In [1]: import numpy as np

In [2]: import numpy.linalg as la

In [3]: np.set_printoptions(precision=2, suppress=True, linewidth=140)

In [4]: mat = np.load("sample0.npy")

In [5]: print(mat)
[[ 13  -8  10   3   7  15   3]
 [ -8   9 -12  -7   1  -7   1]
 [ 10 -12  17   6  -5   9   1]
 [  3  -7   6  22   6  -2 -14]
 [  7   1  -5   6  19   9  -3]
 [ 15  -7   9  -2   9  19   7]
 [  3   1   1 -14  -3   7  11]]

In [6]: Y = np.array([[-2, -4], [-4, -3], [-2, -2], [-2, -2], [-2, 0], [-3, 3], [-1, -1]])

In [7]: print(la.matrix_rank(np.vstack([mat, Y.T])))
5

In [8]: print(la.matrix_rank(mat @ Y))
2

In [9]: Y @ mat
Traceback (most recent call last):
  Cell In[9], line 1
    Y @ mat
ValueError: matmul: Input operand 1 has a mismatch in its core dimension 0, with gufunc signature (n?,k),(k,m?)->(n?,m?) (size 7 is different from 2)


In [10]: print(np.einsum("ik,kj->ji", mat, Y))
[[-82  36 -36 -26 -82 -98 -10]
 [-12  21 -24 -39  -3  -3  21]]

In [11]: print(np.einsum("ik,kj->ij", mat, Y))
[[-82 -12]
 [ 36  21]
 [-36 -24]
 [-26 -39]
 [-82  -3]
 [-98  -3]
 [-10  21]]

In [12]: print(mat @ Y)
[[-82 -12]
 [ 36  21]
 [-36 -24]
 [-26 -39]
 [-82  -3]
 [-98  -3]
 [-10  21]]

In [13]: rk = la.matrix_rank(mat)

In [14]: print(rk)
3

In [15]: ns = la.svd(mat)[2][rk:].T

In [16]: print([int(la.matrix_rank(mat[:i])) for i in range(1, len(mat) + 1)])
[1, 2, 3, 3, 3, 3, 3]

In [17]: print(ns.shape)
(7, 4)

In [18]: print([int(la.matrix_rank(np.delete(mat, i, axis=0))) for i in range(7)])
[3, 3, 3, 3, 3, 3, 3]

In [19]: Uu, sigma, VT = la.svd(mat)

In [20]: V = VT[:(sigma > 1e-8).sum()]

In [21]: rng = np.random.default_rng(4218)

In [22]: x = mat[2] + 2 * mat[4] + rng.integers(2) * np.eye(7)[6]

In [23]: print(x)
[ 24. -10.   7.  18.  33.  27.  -5.]

In [24]: print(la.matrix_rank(np.vstack([mat, x])))
3

In [25]: evals, V = la.eigvalsh(mat)
Traceback (most recent call last):
  Cell In[25], line 1
    evals, V = la.eigvalsh(mat)
ValueError: too many values to unpack (expected 2)


In [26]: evals, V = la.eigh(mat)

In [27]: print(np.abs(V[:, -1]).round(6).argmax())
5

In [28]: print(evals.round(2) + 0)
[ 0.    0.    0.    0.   25.96 35.06 48.98]

In [29]: print(V @ np.diag(evals) @ V.T)
[[ 13.  -8.  10.   3.   7.  15.   3.]
 [ -8.   9. -12.  -7.   1.  -7.   1.]
 [ 10. -12.  17.   6.  -5.   9.   1.]
 [  3.  -7.   6.  22.   6.  -2. -14.]
 [  7.   1.  -5.   6.  19.   9.  -3.]
 [ 15.  -7.   9.  -2.   9.  19.   7.]
 [  3.   1.   1. -14.  -3.   7.  11.]]

In [30]: print(np.round(la.eigvalsh(mat @ mat), 2) + 0)
[   0.      0.      0.      0.    674.   1229.44 2398.56]

In [31]: print(la.eigvalsh(mat + 4 * np.eye(7)))
[ 4.    4.    4.    4.   29.96 39.06 52.98]

In [32]: F = np.array([[1, 3, 3, 3],
    ...:     [0, 0, 2, 1],
    ...:     [0, 1, -3, 1],
    ...:     [-1, 3, -1, -1],
    ...:     [-1, 1, -3, 1],
    ...:     [-1, -2, -3, -1],
    ...:     [1, 3, -1, 1]])

In [33]: print(F)
[[ 1  3  3  3]
 [ 0  0  2  1]
 [ 0  1 -3  1]
 [-1  3 -1 -1]
 [-1  1 -3  1]
 [-1 -2 -3 -1]
 [ 1  3 -1  1]]

In [34]: Uu, sigma, VT = la.svd(mat)

In [35]: print(sigma.round(2) + 0)
[48.98 35.06 25.96  0.    0.    0.    0.  ]

In [36]: print(np.argmax(sigma[:-1] / (sigma[1:] + 1e-6)) + 1)
3

In [37]: Y = Uu[:, :3] @ np.diag(sigma[:3]) @ VT[:3]

In [38]: print(la.matrix_rank(Y))
3

In [39]: print(Y)
[[ 13.  -8.  10.   3.   7.  15.   3.]
 [ -8.   9. -12.  -7.   1.  -7.   1.]
 [ 10. -12.  17.   6.  -5.   9.   1.]
 [  3.  -7.   6.  22.   6.  -2. -14.]
 [  7.   1.  -5.   6.  19.   9.  -3.]
 [ 15.  -7.   9.  -2.   9.  19.   7.]
 [  3.   1.   1. -14.  -3.   7.  11.]]

In [40]: Uu, sigma, VT = la.svd(Y)

In [41]: V = VT[:(sigma > 1e-8).sum()]

In [42]: x = Y[6] + -1 * Y[2] + rng.integers(2) * np.eye(7)[6]

In [43]: print(x)
[ -7.  13. -16. -20.   2.  -2.  11.]

In [44]: print(np.allclose(V.T @ V @ x, x))
False

In [45]: print(la.matrix_rank(np.vstack([Y, x])))
4

In [46]: Uu, sigma = la.svd(F)
Traceback (most recent call last):
  Cell In[46], line 1
    Uu, sigma = la.svd(F)
ValueError: too many values to unpack (expected 2)


In [47]: Uu, sigma, VT = la.svd(F, full_matrices=False)

In [48]: print(np.round(Uu.T @ Uu, 2) + 0)
[[1. 0. 0. 0.]
 [0. 1. 0. 0.]
 [0. 0. 1. 0.]
 [0. 0. 0. 1.]]

In [49]: print(np.allclose(Uu * sigma @ VT, F))
True

In [50]: print(np.abs(VT[0]))
[0.23 0.46 0.77 0.38]

In [51]: print(sigma)
[7.11 5.91 2.74 1.44]

In [52]: K = np.loadtxt("block0.csv", delimiter=",")

In [53]: print(K)
[[ 1. -2.  4. -8.]
 [ 1. -1.  1. -1.]
 [ 1.  0.  0.  0.]
 [ 1.  1.  1.  1.]
 [ 1.  2.  4.  8.]]

In [54]: Y = np.array([[7, 7], [-9, -9]])

In [55]: C = np.kron(Y, K)

In [56]: print(np.round(la.norm(C, 2), 2), np.round(la.norm(Y, 2) * la.norm(K, 2), 2))
190.08 190.08

In [57]: print(C)
[[  7. -14.  28. -56.   7. -14.  28. -56.]
 [  7.  -7.   7.  -7.   7.  -7.   7.  -7.]
 [  7.   0.   0.   0.   7.   0.   0.   0.]
 [  7.   7.   7.   7.   7.   7.   7.   7.]
 [  7.  14.  28.  56.   7.  14.  28.  56.]
 [ -9.  18. -36.  72.  -9.  18. -36.  72.]
 [ -9.   9.  -9.   9.  -9.   9.  -9.   9.]
 [ -9.  -0.  -0.  -0.  -9.  -0.  -0.  -0.]
 [ -9.  -9.  -9.  -9.  -9.  -9.  -9.  -9.]
 [ -9. -18. -36. -72.  -9. -18. -36. -72.]]
